% python3 -q
>>> import numpy as np
>>> np.set_printoptions(precision=2, suppress=True, linewidth=160)
>>> rnd = lambda a: np.round(a, 2) + 0
>>> K = np.load("data.npy")
>>> print(K)
[[ 1  3  1  3]
 [ 1 -2  1 -2]
 [ 1  3  1  3]
 [ 1 -2  1 -2]]
>>> left, sigma, Vt = np.linalg.svd(K)
>>> print(np.argmax(sigma[:-1] / (sigma[1:] + 1e-6)) + 1)
2
>>> Y = left[:, :2] @ np.diag(sigma[:2]) @ Vt[:2]
>>> print(rnd(np.linalg.norm(K - Y, 2)), rnd(sigma[2]))
0.0 0.0
>>> print(rnd(Y))
[[ 1.  3.  1.  3.]
 [ 1. -2.  1. -2.]
 [ 1.  3.  1.  3.]
 [ 1. -2.  1. -2.]]
>>> rank = np.linalg.matrix_rank(Y)
>>> print(rank)
2
>>> null = np.linalg.svd(Y)[2][rank:].T
>>> print(rnd(Y @ null))
[[0. 0.]
 [0. 0.]
 [0. 0.]
 [0. 0.]]
>>> print(rnd(null @ null.T))
[[ 0.5  0.  -0.5  0. ]
 [ 0.   0.5  0.  -0.5]
 [-0.5  0.   0.5  0. ]
 [ 0.  -0.5  0.   0.5]]
>>> W1 = np.array([[0, -2], [2, -2], [-2, -4], [2, 4]])
>>> coef = np.array([3, -1])
>>> H = np.maximum(K @ W1 + coef, 0)
>>> print(np.linalg.matrix_rank(H))
1
>>> print(H)
[[13  0]
 [ 0  0]
 [13  0]
 [ 0  0]]
>>> print((H > 0).astype(int))
[[1 0]
 [0 0]
 [1 0]
 [0 0]]
>>> W2 = np.array([[2, -1], [0, 0]])
>>> print((H @ W2).round(6).argmax(axis=1))
[0 0 0 0]
>>> print(W1 @ W2)
[[ 0  0]
 [ 4 -2]
 [-4  2]
 [ 4 -2]]
>>> print(rnd(np.sort(np.abs(np.linalg.eigvals(K)))))
[0.   0.   3.58 5.58]
>>> print(rnd(np.linalg.det(K)))
0.0
>>> feats = np.loadtxt("out9.csv", delimiter=",")
>>> print(feats)
[[-4. -4.  0. -2.  3.  4. -5.  2. -4.]
 [-4. -4. -4.  0. -2.  3.  4. -5.  2.]
 [ 2. -4. -4. -4.  0. -2.  3.  4. -5.]
 [-5.  2. -4. -4. -4.  0. -2.  3.  4.]
 [ 4. -5.  2. -4. -4. -4.  0. -2.  3.]
 [ 3.  4. -5.  2. -4. -4. -4.  0. -2.]
 [-2.  3.  4. -5.  2. -4. -4. -4.  0.]
 [ 0. -2.  3.  4. -5.  2. -4. -4. -4.]
 [-4.  0. -2.  3.  4. -5.  2. -4. -4.]]
>>> T = np.stack([feats, 4 * feats, feats[::-1]])
>>> print(T.shape)
(3, 9, 9)
>>> print(np.linalg.matrix_rank(T))
[9 9 9]
>>> print(rnd(np.linalg.norm(T, axis=(1, 2))))
[ 30.89 123.55  30.89]
>>> q, V = np.linalg.qr(feats[:, :7])[0], np.linalg.qr(feats[:, 7:])[0]
>>> sigma = np.linalg.svd(q.T @ V, compute_uv=False)
>>> print(rnd(np.degrees(np.arccos(sigma.clip(0, 1)))))
[32.33 37.24]
>>> M = np.loadtxt("x.csv", delimiter=",")
>>> print(M)
[[ 0. -2. -2.  0.]
 [ 1.  0.  0.  0.]
 [-2. -1. -2.  0.]
 [ 0.  0.  0. -1.]]
>>> T = np.stack([M, -2 * M, M[::-1]])
>>> print(np.linalg.matrix_rank(T))
[4 4 4]
>>> print(np.einsum("bij,cij->bc", T, T))
[[ 19. -38.  -4.]
 [-38.  76.   8.]
 [ -4.   8.  19.]]
>>> print(np.linalg.matrix_rank(T.reshape(3, -1)))
2
>>> print(rnd(np.linalg.norm(T, axis=(1, 2))))
[4.36 8.72 4.36]
>>> print(rnd(np.linalg.det(T)))
[ 2. 32.  2.]
>>> print((T @ M.T).shape)
(3, 4, 4)
>>> P = np.triu(np.array([[-3, -5, -1, -2], [-6, -3, 6, 4], [-9, 3, 9, 0], [2, -5, -7, -4]]), 1) + np.eye(4)
>>> Y = P @ M @ np.linalg.inv(P)
>>> print(Y)
[[ -3. -16.  93.  60.]
 [-11. -61. 343. 218.]
 [ -2. -11.  62.  40.]
 [  0.   0.   0.  -1.]]
>>> print(rnd(np.poly(Y)))
[1. 3. 0. 0. 2.]
>>> print(np.linalg.matrix_rank(Y))
4
>>> print(rnd(np.linalg.det(Y)))
2.0
>>> A = np.load("run9.npy")
>>> print(A)
[[ -9  -5   1   5   2   0]
 [  1   7  -9   0 -18  -3]
 [ -8   5  -6  -2 -12  -4]
 [  3  -3  -1   6  -2  -2]
 [  2   0  -6  -6 -12   4]
 [ -5   6   6   4  12   7]
 [ -5   3   3  -7   6   1]
 [ -8  -3   7   6  14  -8]]
>>> left, sigma, Vt = np.linalg.svd(A)
>>> print(rnd(sigma))
[36.67 16.93 15.19 10.17  8.69  0.  ]
>>> print(np.argmax(sigma[:-1] / (sigma[1:] + 1e-6)) + 1)
5
>>> Y = left[:, :5] @ np.diag(sigma[:5]) @ Vt[:5]
>>> print(rnd(np.abs(A - Y).max()))
0.0
>>> print(np.linalg.matrix_rank(A, rtol=0.05))
5
>>> print(rnd(np.linalg.norm(A - Y, 2)), rnd(sigma[5]))
0.0 0.0
